In [1]: import numpy as np

In [2]: from numpy import linalg as LA

In [3]: np.set_printoptions(precision=2, suppress=True, linewidth=120)

In [4]: X = np.load("arr.npy")

In [5]: X
Out[5]: 
array([[1, 0, 0, 0],
       [1, 1, 0, 0],
       [1, 3, 1, 0],
       [1, 0, 0, 1]])

In [6]: rng = np.random.default_rng(148080)

In [7]: idx = rng.permutation(4)

In [8]: idx
Out[8]: array([1, 0, 3, 2])

In [9]: M2 = X[idx][:, idx]

In [10]: np.allclose(M2, X)
Out[10]: False

In [11]: np.trace(M2)
Out[11]: np.int64(4)

In [12]: np.diag(M2)
Out[12]: array([1, 1, 1, 1])

In [13]: feats = np.load("block1.npy")

In [14]: feats
Out[14]: 
array([[-0.09, -0.97, -0.21],
       [ 0.23,  0.19, -0.95],
       [ 0.97, -0.14,  0.21]])

In [15]: np.round(LA.det(feats), 2)
Out[15]: np.float64(1.0)

In [16]: (feats + feats.T) / 2
Out[16]: 
array([[-0.09, -0.37,  0.38],
       [-0.37,  0.19, -0.55],
       [ 0.38, -0.55,  0.21]])

In [17]: hat = np.triu(np.array([[3, 0, 3], [3, 3, 1], [1, 1, 1]]), 1) + np.eye(3)

In [18]: M2 = hat @ feats @ LA.inv(hat)

In [19]: round(float(np.trace(M2)), 2), round(np.trace(feats), 2)
Out[19]: (0.3, np.float64(0.3))

In [20]: M2
Out[20]: 
array([[ 2.81, -1.38, -6.65],
       [ 1.2 ,  0.05, -4.4 ],
       [ 0.97, -0.14, -2.56]])

In [21]: hat @ feats - feats @ hat
Out[21]: 
array([[ 2.91, -0.41,  1.87],
       [ 0.97, -0.14, -0.67],
       [ 0.  ,  0.  , -2.77]])

In [22]: u = np.array([3, 3, 1])

In [23]: M2 = feats + np.outer(u, np.eye(3)[1])

In [24]: LA.matrix_rank(LA.inv(M2) - LA.inv(feats), tol=1e-8)
Out[24]: np.int64(1)

In [25]: LA.matrix_rank(M2 - feats)
Out[25]: np.int64(1)

In [26]: M2
Out[26]: 
array([[-0.09,  2.03, -0.21],
       [ 0.23,  3.19, -0.95],
       [ 0.97,  0.86,  0.21]])

In [27]: round(float(LA.det(M2) / LA.det(feats)), 2), np.round(1 + LA.solve(feats, u)[1], 2)
Out[27]: (-1.49, np.float64(-1.49))

In [28]: K = np.load("data.npy")

In [29]: K
Out[29]: 
array([[-1.16, -1.4 , -0.88,  0.98],
       [ 0.7 ,  0.73, -0.09,  0.61],
       [-3.15, -0.52,  1.52,  2.61],
       [ 1.27,  0.21, -0.25, -0.97],
       [ 1.49, -2.55, -0.69, -2.32],
       [ 0.09, -1.76,  0.36, -0.98],
       [ 1.69, -3.45, -1.49, -1.47],
       [ 0.  ,  1.36,  0.  , -0.55],
       [-1.38,  2.35,  0.97,  0.5 ],
       [ 1.43, -5.25, -1.5 , -2.74],
       [-0.76,  1.11,  0.36,  1.36],
       [ 0.66,  0.73, -0.08,  0.27],
       [-0.31, -1.75, -0.17, -1.6 ],
       [-1.9 ,  4.88,  1.43,  1.37],
       [-0.06, -1.05, -0.43,  0.56],
       [ 0.24, -0.48, -0.56,  0.1 ],
       [-2.3 ,  2.71,  1.69,  1.19],
       [ 0.2 , -2.98, -0.53, -0.27],
       [ 2.14,  0.01, -1.12, -0.74],
       [ 0.21,  0.24, -0.3 ,  0.76],
       [-1.48,  1.78,  0.59,  1.57],
       [ 1.27, -3.7 , -0.99, -1.66],
       [ 0.92,  1.79,  0.29,  1.07],
       [-1.37, -0.99, -0.56,  2.53],
       [-0.27, -0.72,  0.45, -1.39],
       [ 0.58, -1.88, -1.18,  0.35]])

In [30]: Z = K[[1, 16]].astype(float)

In [31]: for _ in range(6):
    ...:     idx = LA.norm(K[:, None] - Z, axis=-1).argmin(axis=1)
    ...:     Z = np.array([K[idx == j].mean(axis=0) for j in range(2)])
    ...: 

In [32]: idx
Out[32]: array([0, 1, 1, 0, 0, 0, 0, 1, 1, 0, 1, 1, 0, 1, 0, 0, 1, 0, 0, 1, 1, 0, 1, 1, 0, 0])

In [33]: np.bincount(idx)
Out[33]: array([14, 12])

In [34]: Z[1] - Z[0]
Out[34]: array([-1.44,  3.26,  1.13,  1.98])
